% python3 -q
>>> import numpy as np
>>> np.set_printoptions(precision=2, suppress=True, linewidth=120, floatmode="fixed")
>>> rd = lambda a: np.round(a, 2) + 0
>>> X = np.load("case19.npy")
>>> X
array([[ 1, -4,  0,  0],
       [-5, -8,  0,  0],
       [ 0,  0,  1, -4],
       [ 0,  0, -5, -8]])
>>> rng = np.random.default_rng(583)
>>> lab = rng.permutation(4)
>>> other = X[:, lab] * rng.choice([-1, 1], 4)
>>> other
array([[ 4,  0,  0,  1],
       [ 8,  0,  0, -5],
       [ 0,  1,  4,  0],
       [ 0, -5,  8,  0]])
>>> Uu, _, VT = np.linalg.svd(X.T @ other)
>>> lab
array([1, 2, 3, 0])
>>> rd(np.linalg.lstsq(X, other)[0])
array([[ 0.00,  0.00,  0.00,  1.00],
       [-1.00,  0.00,  0.00,  0.00],
       [ 0.00,  1.00,  0.00,  0.00],
       [ 0.00,  0.00, -1.00,  0.00]])
>>> hat = np.triu(np.array([[2, -3, -1, -5], [-3, 0, 0, -3], [-1, -4, 3, 0], [5, 3, -3, 0]]), 1) + np.eye(4)
>>> other = hat @ X @ np.linalg.inv(hat)
>>> rd(np.poly(other))
array([   1.00,   14.00,   -7.00, -392.00,  784.00])
>>> other
array([[ 16.00,  68.00,  40.00, 328.00],
       [ -5.00, -23.00,  10.00, -70.00],
       [  0.00,   0.00,   1.00,  -4.00],
       [  0.00,   0.00,  -5.00,  -8.00]])
>>> rd(np.linalg.det(other))
np.float64(784.0)
>>> hat @ X - X @ hat
array([[ 15.00,  27.00,  25.00,  37.00],
       [  0.00, -15.00,  10.00, -25.00],
       [  0.00,   0.00,   0.00,   0.00],
       [  0.00,   0.00,   0.00,   0.00]])
>>> q = X.astype(float).copy()
>>> for j in range(4):
...     q[:, j] -= q[:, :j] @ (q[:, :j].T @ q[:, j])
...     q[:, j] /= np.linalg.norm(q[:, j])
... 
>>> rd(q.T @ q)
array([[1.00, 0.00, 0.00, 0.00],
       [0.00, 1.00, 0.00, 0.00],
       [0.00, 0.00, 1.00, 0.00],
       [0.00, 0.00, 0.00, 1.00]])
>>> (np.linalg.matrix_power((X != 0) + (X.T != 0) + np.eye(4), 4) > 0).astype(int)
array([[1, 1, 0, 0],
       [1, 1, 0, 0],
       [0, 0, 1, 1],
       [0, 0, 1, 1]])
>>> rd(np.sort(np.linalg.eigvals(X).real))
array([-9.84, -9.84,  2.84,  2.84])
>>> rd(np.linalg.det(X))
np.float64(784.0)
>>> X @ X
array([[21, 28,  0,  0],
       [35, 84,  0,  0],
       [ 0,  0, 21, 28],
       [ 0,  0, 35, 84]])
>>> q, vecs = np.linalg.qr(X[:, :3])[0], np.linalg.qr(X[:, 3:])[0]
>>> s = np.linalg.svd(q.T @ vecs, compute_uv=False)
>>> rd(np.degrees(np.arccos(s.clip(0, 1))))
array([37.87])
>>> rd(np.linalg.norm(q @ q.T - vecs @ vecs.T, 2))
np.float64(1.0)
>>> rd(s)
array([0.79])
>>> theta = np.sort(rng.uniform(-2, 2, 16))
>>> m1 = np.c_[theta, theta ** 2, theta ** 3] @ np.array([[-1, 1, -1], [1, 0, -1], [2, 2, 1]])
>>> rd(m1)
array([[-3.20, -8.56, -4.31],
       [-0.49, -4.04, -1.60],
       [-0.12, -3.26, -1.15],
       [ 0.45, -0.57,  0.17],
       [ 0.06, -0.06,  0.06],
       [-0.06,  0.07, -0.07],
       [-0.08,  0.09, -0.09],
       [-0.11,  0.14, -0.15],
       [-0.11,  0.53, -0.49],
       [ 0.05,  0.83, -0.66],
       [ 0.42,  1.32, -0.83],
       [ 1.59,  2.58, -0.99],
       [ 9.80, 10.40,  0.07],
       [12.28, 12.70,  0.60],
       [14.66, 14.90,  1.16],
       [17.19, 17.25,  1.79]])
>>> rd(m1.mean(axis=0))
array([ 3.27,  2.77, -0.41])
>>> np.unravel_index(np.abs(m1).argmax(), m1.shape)
(np.int64(15), np.int64(1))
>>> np.count_nonzero(m1)
np.int64(48)
>>> rd(m1.sum(axis=1))
array([-16.07,  -6.13,  -4.53,   0.05,   0.06,  -0.06,  -0.08,  -0.12,  -0.08,   0.21,   0.90,   3.18,  20.27,  25.58,
        30.72,  36.23])
>>> rd(m1.sum(axis=0))
array([52.32, 44.31, -6.51])
>>> m1.shape
(16, 3)
>>> dist = np.linalg.norm(m1[:, None] - m1[None], axis=-1)
>>> rd(dist[:5, :5])
array([[ 0.00,  5.93,  6.89,  9.86, 10.10],
       [ 5.93,  0.00,  0.97,  4.01,  4.34],
       [ 6.89,  0.97,  0.00,  3.06,  3.43],
       [ 9.86,  4.01,  3.06,  0.00,  0.64],
       [10.10,  4.34,  3.43,  0.64,  0.00]])
>>> np.linalg.matrix_rank(dist ** 2)
np.int64(5)
>>> np.unravel_index(dist.round(6).argmax(), dist.shape)
(np.int64(0), np.int64(15))
>>> dist.mean(axis=1).argmax()
np.int64(15)
>>> dist.shape
(16, 16)
>>> x = np.array([0, -3, -2])
>>> h = np.maximum(m1 @ x, 0)
>>> rd(np.maximum(m1 @ x, 0) - np.maximum(-m1 @ x, 0))
array([ 34.30,  15.31,  12.10,   1.36,   0.07,  -0.06,  -0.08,  -0.12,  -0.59,  -1.16,  -2.29,  -5.76, -31.33, -39.30,
       -47.03, -55.33])
>>> rd(np.maximum(m1 @ (3 * x), 0))
array([102.90,  45.93,  36.30,   4.08,   0.21,   0.00,   0.00,   0.00,   0.00,   0.00,   0.00,   0.00,   0.00,   0.00,
         0.00,   0.00])
>>> rd(np.tanh(m1 @ x))
array([ 1.00,  1.00,  1.00,  0.88,  0.07, -0.06, -0.08, -0.12, -0.53, -0.82, -0.98, -1.00, -1.00, -1.00, -1.00, -1.00])
>>> np.flatnonzero(h > 1e-9)
array([0, 1, 2, 3, 4])
>>> rd(m1.T @ h)
array([-118.16, -395.63, -186.10])
>>> cen = (m1 - m1.mean(axis=0)) / m1.std(axis=0)
>>> np.argwhere(np.abs(cen) > 2)
array([[ 0,  2],
       [15,  0],
       [15,  1]])
>>> rd(cen.std(axis=0))
array([1.00, 1.00, 1.00])
>>> beta = np.linalg.lstsq(np.delete(cen, 1, axis=1), cen[:, 1])[0]
>>> rd(beta)
array([0.80, 0.24])
>>> K = np.loadtxt("m.csv", delimiter=",")
>>> K
array([[ 5.00,  6.00,  7.00],
       [ 8.00,  9.00, 10.00],
       [11.00, 12.00, 13.00]])
>>> rd(np.linalg.norm(K, 2) / np.linalg.norm(K))
np.float64(1.0)
>>> np.linalg.matrix_rank(K, rtol=0.1)
np.int64(1)
>>> rd(np.linalg.eigvals(K))
array([27.65, -0.65,  0.00])
>>> np.einsum("ij,ji->", K, K)
np.float64(765.0)
>>> rk = np.linalg.matrix_rank(K)
>>> rk
np.int64(2)
>>> ns = np.linalg.svd(K)[2][rk:].T
>>> [int(np.linalg.matrix_rank(K[:i])) for i in range(1, len(K) + 1)]
[1, 2, 2]
>>> rd(K @ ns)
array([[0.00],
       [0.00],
       [0.00]])
>>> [int(np.linalg.matrix_rank(K[:, :j + 1])) for j in range(3)]
[1, 2, 2]
>>> ns.shape
(3, 1)
>>> rd(ns @ ns.T)
array([[ 0.17, -0.33,  0.17],
       [-0.33,  0.67, -0.33],
       [ 0.17, -0.33,  0.17]])
>>> rd(ns[:, 0] / ns[np.abs(ns[:, 0]).round(6).argmax(), 0])
array([-0.50,  1.00, -0.50])
>>> E = np.load("sample12.npy")
>>> E
array([[ 11.83, -16.22, -19.99],
       [ 11.77, -16.17, -19.90],
       [ 11.29, -15.73, -19.09],
       [  9.91, -14.41, -16.77],
       [  7.80, -12.18, -13.11],
       [  6.99, -11.24, -11.67],
       [  6.83, -11.04, -11.37],
       [  5.12,  -8.76,  -8.19],
       [  5.07,  -8.70,  -8.10],
       [  4.22,  -7.37,  -6.43],
       [  2.90,  -4.91,  -3.76],
       [  2.32,  -3.62,  -2.57],
       [  1.96,  -2.74,  -1.86],
       [  1.90,  -2.60,  -1.76],
       [  1.01,  -0.83,  -0.57],
       [  0.89,  -0.67,  -0.47],
       [ -0.56,   0.15,   0.21],
       [ -1.36,   0.20,   0.47],
       [ -2.09,   0.15,   0.72],
       [-18.72,  -4.39,   8.53],
       [-22.59,  -5.52,  10.72],
       [-38.16,  -9.86,  20.20],
       [-42.26, -10.96,  22.83]])
>>> Z = E[[6, 12]].astype(float)
>>> for _ in range(6):
...     lab = np.linalg.norm(E[:, None] - Z, axis=-1).argmin(axis=1)
...     Z = np.array([E[lab == j].mean(axis=0) for j in range(2)])
... 
>>> lab
array([0, 0, 0, 0, 0, 0, 0, 0, 0, 0, 0, 0, 0, 0, 0, 0, 0, 0, 0, 1, 1, 1, 1])
>>> np.bincount(lab)
array([19,  4])
>>> rd(Z[1] - Z[0])
array([-35.05,  -0.49,  23.16])
>>> np.abs(Z[1] - Z[0]).argmax()
np.int64(0)
>>> F = np.load("out2.npy")
>>> F
array([[1, 0, 0, 0],
       [2, 1, 0, 0],
       [3, 2, 1, 0],
       [2, 1, 0, 1]])
>>> other = np.array([[1, 1, -2], [1, 1, 2]])
>>> Z = np.kron(other, F)
>>> Z
array([[ 1,  0,  0,  0,  1,  0,  0,  0, -2,  0,  0,  0],
       [ 2,  1,  0,  0,  2,  1,  0,  0, -4, -2,  0,  0],
       [ 3,  2,  1,  0,  3,  2,  1,  0, -6, -4, -2,  0],
       [ 2,  1,  0,  1,  2,  1,  0,  1, -4, -2,  0, -2],
       [ 1,  0,  0,  0,  1,  0,  0,  0,  2,  0,  0,  0],
       [ 2,  1,  0,  0,  2,  1,  0,  0,  4,  2,  0,  0],
       [ 3,  2,  1,  0,  3,  2,  1,  0,  6,  4,  2,  0],
       [ 2,  1,  0,  1,  2,  1,  0,  1,  4,  2,  0,  2]])
>>> rd(np.linalg.norm(Z, 2)), rd(np.linalg.norm(other, 2) * np.linalg.norm(F, 2))
(np.float64(13.98), np.float64(13.98))
>>> Z.shape
(8, 12)
